$ ipython --no-banner

In [1]: import numpy as np

In [2]: from numpy import linalg as LA

In [3]: np.set_printoptions(precision=2, suppress=True, linewidth=120, floatmode="fixed")

In [4]: M = np.load("case10.npy")

In [5]: M
Out[5]: 
array([[ -1.90,   4.28,  -3.72,  -1.22,  -0.61,   0.51,  -0.18,   4.22,   0.11,  -0.13,   0.41],
       [  1.02,   2.43,   7.07,  -0.59,  -1.07,  -1.05,   5.23,   9.60,  -0.74,   0.22,  -0.12],
       [ -3.14,   3.06,   8.45,  -0.26,  -0.45,  -1.51,   6.25,   5.23,  -0.75,  -0.08,   0.61],
       [  1.25,  -1.01,   3.69,   0.29,  -0.34,   5.56,  -3.94,  -1.91,   0.22,   0.09,   0.59],
       [  0.16,   1.97,   2.24,   1.49,   0.32,  -5.84,  -7.39,  -2.25,   0.24,   0.72,   0.90],
       [ -1.66,  -1.77,  -7.46,   0.19,  -1.45,  10.67,  -1.32,  15.53,   0.02,  -0.18,  -1.68],
       [ -0.84,   0.37, -19.49,   2.13,  -0.65,   5.31,   1.35,  -1.54,   0.20,  -0.20,  -0.27],
       [ -0.79,  -2.06,   9.00,  -0.73,   0.14,  -3.94,  -1.21,   7.52,  -0.57,  -0.20,   0.52],
       [ -2.08,  -1.51,  16.32,   0.61,   0.98,  11.52,  -3.36,  -9.37,   0.40,  -0.33,   1.55],
       [ -2.50,   0.00,   3.06,   1.30,  -0.05,  -3.16,   3.38,  -3.24,   0.28,  -0.02,   0.49],
       [  0.42,  -0.67,  -5.71,  -2.01,   0.65,  -2.07,  -0.44,   9.56,   1.08,   0.44,   0.56],
       [  3.08,   1.09,   1.98,  -0.71,  -1.42,  10.88,  -8.51,   4.97,   0.43,  -0.12,   0.97],
       [  0.90,  -3.00,  -7.83,   0.29,  -0.39,  12.12,   2.63,  15.48,  -0.75,   0.21,   0.28],
       [ -0.26,  -0.98,  -9.35,   0.25,  -0.29,  -7.24,   3.34,  -5.18,   0.26,   0.39,  -0.93],
       [  0.75,   0.63,  -3.91,   0.67,   0.51,   2.23,  -1.68,   0.94,   0.20,   0.32,   0.45],
       [ -0.07,   1.37,  -2.44,   2.56,  -0.92,   1.84,  -4.39,  -4.61,   0.08,   0.03,  -0.60],
       [ -3.54,  -0.42,   1.98,   0.71,   0.67,   0.15,   1.40,   8.26,   0.41,  -0.23,  -0.62],
       [ -0.45,   1.30,  -9.78,   0.04,   1.28,  10.00,  -3.17,   0.05,   0.53,  -0.30,  -0.28],
       [ -2.34,   0.11,   1.07,   0.82,   1.07,   0.62,  -6.42,   0.25,  -0.25,   0.14,  -0.45],
       [ -1.24,   1.49, -20.81,  -0.45,   0.18,   7.72,   4.23,   1.50,  -0.18,  -0.32,   0.03],
       [  3.78,  -0.32,   1.05,  -1.12,   0.66,  -4.66,   0.33,  -1.63,   0.23,   0.06,   0.62],
       [  2.20,   2.16,   0.74,   2.36,  -0.83,  -7.73,  -3.68,   1.18,   0.17,   0.17,   1.12],
       [ -4.18,  -0.34, -17.53,   1.93,   0.11,   1.16,  -2.26,   8.31,  -0.59,   0.12,  -0.38]])

In [6]: M2 = np.c_[M[:, :4] @ np.array([[1, 0, 0, 1], [2, 1, 1, 0], [2, 0, 1, 2], [2, 2, 0, 1]]), np.array([1, -9, -7, -9, 4, 2, -5, 6, 7, 0, 1, 6, -4, 1, -1, -9, -6, -6, -9, 3, -6, 1, -6])]

In [7]: M2
Out[7]: 
array([[ -3.22,   1.84,   0.56, -10.56,   1.00],
       [ 18.84,   1.25,   9.50,  14.57,  -9.00],
       [ 19.36,   2.54,  11.51,  13.50,  -7.00],
       [  7.19,  -0.43,   2.68,   8.92,  -9.00],
       [ 11.56,   4.95,   4.21,   6.13,   4.00],
       [-19.74,  -1.39,  -9.23, -16.39,   2.00],
       [-34.82,   4.63, -19.12, -37.69,  -5.00],
       [ 11.63,  -3.52,   6.94,  16.48,   6.00],
       [ 28.76,  -0.29,  14.81,  31.17,   7.00],
       [  6.22,   2.60,   3.06,   4.92,   0.00],
       [-16.36,  -4.69,  -6.38, -13.01,   1.00],
       [  7.80,  -0.33,   3.07,   6.33,   6.00],
       [-20.18,  -2.42, -10.83, -14.47,  -4.00],
       [-20.42,  -0.48, -10.33, -18.71,   1.00],
       [ -4.47,   1.97,  -3.28,  -6.40,  -1.00],
       [  2.91,   6.49,  -1.07,  -2.39,  -9.00],
       [  1.00,   1.00,   1.56,   1.13,  -6.00],
       [-17.33,   1.38,  -8.48, -19.97,  -6.00],
       [  1.66,   1.75,   1.18,   0.62,  -9.00],
       [-40.78,   0.59, -19.32, -43.31,   3.00],
       [  3.00,  -2.56,   0.73,   4.76,  -6.00],
       [ 12.72,   6.88,   2.90,   6.04,   1.00],
       [-36.06,   3.52, -17.87, -37.31,  -6.00]])

In [8]: LA.matrix_rank(M2)
Out[8]: np.int64(5)

In [9]: np.round(LA.norm(M2 - M @ LA.lstsq(M, M2)[0], axis=0), 2) + 0
Out[9]: array([ 0.00,  0.00,  0.00,  0.00, 19.76])
